>>> import numpy as np
>>> import numpy.linalg as la
>>> np.set_printoptions(precision=2, suppress=True, linewidth=140, floatmode="fixed")
>>> rng = np.random.default_rng(97977)
>>> E = (rng.random((3, 3)) < 0.3) + np.eye(3)
>>> E /= E.sum(axis=1, keepdims=True)
>>> E
array([[0.50, 0.00, 0.50],
       [0.33, 0.33, 0.33],
       [0.00, 0.00, 1.00]])
>>> # a transition matrix
>>> round(np.einsum("ij,ji->", E, E), 2)
np.float64(1.36)
>>> la.eigvals(E)
array([0.33, 0.50, 1.00])
>>> round(float(la.det(2 * E)), 2), np.round(la.det(E), 2)
(1.33, np.float64(0.17))
>>> z = rng.permutation(3)
>>> z
array([0, 2, 1])
>>> M2 = E[z][:, z]
>>> np.sort(np.abs(la.eigvals(M2)))
array([0.33, 0.50, 1.00])
>>> x = np.array([2, 0, 2])
>>> (E * x).sum(axis=1)
array([2.00, 1.33, 2.00])
>>> E @ (2 * x)
array([4.00, 2.67, 4.00])
>>> E @ np.eye(3)[2]
array([0.50, 0.33, 1.00])
>>> E @ np.ones(3)
array([1.00, 1.00, 1.00])
>>> np.einsum("ij,j->i", E, x)
array([2.00, 1.33, 2.00])
>>> M = np.array([[1, 2, -4], [2, 4, -8], [-4, -8, 16]])
>>> M2 = M + rng.integers(-2, 3, (3, 1)) @ rng.integers(-2, 3, (1, 3))
>>> M2
array([[ 5,  2, -4],
       [ 2,  4, -8],
       [-4, -8, 16]])
>>> np.abs(M2 - M).sum(axis=1)
array([4, 0, 0])
>>> arr = np.load("test12.npy")
>>> arr
array([[0, 0, 1, 0],
       [0, 0, 0, 1],
       [1, 0, 0, 1],
       [0, 1, 1, 0]])
>>> P = np.triu(np.array([[2, 1, 2, 1], [3, 3, 1, 1], [2, 1, 3, 0], [2, 3, 0, 0]]), 1) + np.eye(4)
>>> M2 = P @ arr @ la.inv(P)
>>> la.matrix_rank(M2)
np.int64(4)
>>> P @ arr - arr @ P
array([[ 2.00,  1.00,  1.00,  3.00],
       [ 1.00,  1.00,  1.00,  1.00],
       [ 0.00, -1.00, -2.00, -1.00],
       [ 0.00,  0.00, -1.00, -1.00]])
>>> r0, v = arr[1], arr[3]
>>> r0 @ r0
np.int64(1)
>>> pr = (r0 @ v) / (r0 @ r0) * r0
>>> (v - pr) @ r0
np.float64(0.0)
>>> la.matrix_rank(np.outer(r0, v))
np.int64(1)
>>> np.outer(r0, v)
array([[0, 0, 0, 0],
       [0, 0, 0, 0],
       [0, 0, 0, 0],
       [0, 1, 1, 0]])
>>> sigma = 20 * 0.5 ** np.arange(3)
>>> Q, _ = la.qr(np.array([[-0.3, 1.8, -0.1], [-0.2, -1.0, 0.7], [-0.4, 1.4, 0.9]]))
>>> mat = rng.normal(size=(14, 3)) * sigma @ Q
>>> mat
array([[ -8.84,  15.95, -13.27],
       [  3.41,  14.38,   4.50],
       [-15.27,  14.76, -22.22],
       [  6.60,  -8.92,  14.56],
       [ 15.16,  -9.60,   9.93],
       [  2.13,  -9.09,   9.72],
       [ -5.79,  -9.06,  -6.33],
       [ 18.37, -10.12,   7.07],
       [  2.57,  -2.21,  -7.66],
       [ -0.27,   0.62,   3.16],
       [ -3.74,  -1.78,   2.38],
       [-14.08,  11.54, -13.04],
       [ -0.68,  -2.17,  -4.26],
       [  4.03,  -1.19,   1.32]])
>>> M2 = np.c_[mat[:, :2] @ np.array([[2, 2], [1, 0]]), np.array([-3, 1, 0, 3, 0, 1, -2, 0, 3, 1, 2, -1, -1, -2])]
>>> M2
array([[ -1.74, -17.69,  -3.00],
       [ 21.20,   6.82,   1.00],
       [-15.78, -30.54,   0.00],
       [  4.28,  13.20,   3.00],
       [ 20.73,  30.33,   0.00],
       [ -4.84,   4.25,   1.00],
       [-20.63, -11.57,  -2.00],
       [ 26.62,  36.75,   0.00],
       [  2.92,   5.14,   3.00],
       [  0.08,  -0.54,   1.00],
       [ -9.27,  -7.49,   2.00],
       [-16.62, -28.16,  -1.00],
       [ -3.53,  -1.36,  -1.00],
       [  6.88,   8.06,  -2.00]])
>>> np.round(la.lstsq(mat, M2[:, 0])[0], 2) + 0
array([2.00, 1.00, 0.00])
>>> la.matrix_rank(M2)
np.int64(3)
>>> la.norm(la.qr(mat)[0].T @ M2, axis=0) ** 2 / ((M2 ** 2).sum(axis=0) + 1e-12)
array([1.00, 1.00, 0.20])
>>> feats = np.load("dump.npy")
>>> feats
array([[0.50, 0.25, 0.00, 0.25],
       [0.29, 0.43, 0.00, 0.29],
       [0.25, 0.50, 0.25, 0.00],
       [0.14, 0.29, 0.29, 0.29]])
>>> np.einsum("ij,ji->", M, M)
np.int64(441)
>>> round(float(la.eigvals(M).sum().real), 2)
21.0
>>> np.round(la.det(M.T), 2)
np.float64(0.0)
>>> np.kron(np.eye(2, dtype=int), M)
array([[ 1,  2, -4,  0,  0,  0],
       [ 2,  4, -8,  0,  0,  0],
       [-4, -8, 16,  0,  0,  0],
       [ 0,  0,  0,  1,  2, -4],
       [ 0,  0,  0,  2,  4, -8],
       [ 0,  0,  0, -4, -8, 16]])
>>> X = np.array([[-2.0, -3.0, 0.0, 0.0],
...     [-3.0, -2.0, 0.0, 0.0],
...     [0.0, 0.0, -2.0, 0.0],
...     [0.0, 0.0, 0.0, -2.0]])
>>> X
array([[-2.00, -3.00,  0.00,  0.00],
       [-3.00, -2.00,  0.00,  0.00],
       [ 0.00,  0.00, -2.00,  0.00],
       [ 0.00,  0.00,  0.00, -2.00]])
>>> vals, vecs = la.eig(X)
>>> np.sort(la.eigvals(X @ X))
array([ 1.00,  4.00,  4.00, 25.00])
>>> round(np.prod(vals), 2)
np.float64(-20.0)
>>> np.round(X @ vecs[:, 0] - vals[0] * vecs[:, 0], 2) + 0
array([0.00, 0.00, 0.00, 0.00])
>>> np.all(la.eigvalsh(X) > 0)
np.False_
>>> round(float(la.eigvalsh(X).min()), 2)
-5.0
>>> M2 = X / la.norm(X, axis=1, keepdims=True)
>>> gram = M2 @ M2.T
>>> np.argwhere(np.triu(np.abs(gram) > 0.95, 1))
array([], shape=(0, 2), dtype=int64)
>>> (gram - 2 * np.eye(4)).round(6).argmax(axis=1)
array([1, 0, 0, 0])
>>> (np.abs(gram) > 0.9).astype(int)
array([[1, 1, 0, 0],
       [1, 1, 0, 0],
       [0, 0, 1, 0],
       [0, 0, 0, 1]])
>>> K = np.loadtxt("w.csv", delimiter=",")
>>> K
array([[0.50, 0.00, 0.50, 0.00],
       [0.00, 0.67, 0.00, 0.33],
       [0.00, 0.00, 1.00, 0.00],
       [0.33, 0.33, 0.00, 0.33]])
>>> la.matrix_power(K, 2)
array([[0.25, 0.00, 0.75, 0.00],
       [0.11, 0.56, 0.00, 0.33],
       [0.00, 0.00, 1.00, 0.00],
       [0.28, 0.33, 0.17, 0.22]])
>>> np.sort(np.abs(la.eigvals(K)))[::-1]
array([1.00, 0.87, 0.50, 0.13])
>>> K @ np.ones(4)
array([1.00, 1.00, 1.00, 1.00])
>>> pr = np.eye(4)[0]
>>> for _ in range(5):
...     pr = pr @ K
...     print(pr.round(2))
... 
[0.50 0.00 0.50 0.00]
[0.25 0.00 0.75 0.00]
[0.12 0.00 0.88 0.00]
[0.06 0.00 0.94 0.00]
[0.03 0.00 0.97 0.00]
